$ python3 -q
>>> import numpy as np
>>> np.set_printoptions(precision=2, suppress=True, linewidth=140)
>>> F = np.array([[-0.1, -0.98, 0.43, -1.19],
...     [-0.3, 1.0, 0.54, 0.14],
...     [-0.52, -0.72, -0.21, 1.04],
...     [0.81, -1.68, 0.47, -1.54]])
>>> rng = np.random.default_rng(12)
>>> z = rng.permutation(4)
>>> A2 = F[:, z] * rng.choice([-1, 1], 4)
>>> A2
array([[-0.98, -0.43,  1.19,  0.1 ],
       [ 1.  , -0.54, -0.14,  0.3 ],
       [-0.72,  0.21, -1.04,  0.52],
       [-1.68, -0.47,  1.54, -0.81]])
>>> U, _, vt = np.linalg.svd(F.T @ A2)
>>> np.round(U @ vt, 2) + 0
array([[ 0.,  0.,  0., -1.],
       [ 1.,  0.,  0.,  0.],
       [ 0., -1.,  0.,  0.],
       [ 0.,  0., -1.,  0.]])
>>> z = rng.permutation(4)
>>> z
array([2, 1, 3, 0])
>>> A2 = F[z][:, z]
>>> A2
array([[-0.21, -0.72,  1.04, -0.52],
       [ 0.54,  1.  ,  0.14, -0.3 ],
       [ 0.47, -1.68, -1.54,  0.81],
       [ 0.43, -0.98, -1.19, -0.1 ]])
>>> np.trace(A2)
np.float64(-0.85)
>>> t = np.radians(30)
>>> R = np.eye(4)
>>> R[2, 2] = R[3, 3] = np.cos(t)
>>> R[2, 3], R[3, 2] = -np.sin(t), np.sin(t)
>>> R
array([[ 1.  ,  0.  ,  0.  ,  0.  ],
       [ 0.  ,  1.  ,  0.  ,  0.  ],
       [ 0.  ,  0.  ,  0.87, -0.5 ],
       [ 0.  ,  0.  ,  0.5 ,  0.87]])
>>> A2 = F @ R.T
>>> np.allclose(F @ F.T, A2 @ A2.T)
True
>>> np.linalg.svd(F, compute_uv=False), np.linalg.svd(A2, compute_uv=False)
(array([3.  , 1.5 , 0.75, 0.37]), array([3.  , 1.5 , 0.75, 0.37]))
>>> np.allclose(np.linalg.norm(F, axis=1), np.linalg.norm(A2, axis=1))
True
>>> np.round(np.linalg.det(R), 2), round(float(np.trace(R)), 2)
(np.float64(1.0), 3.73)
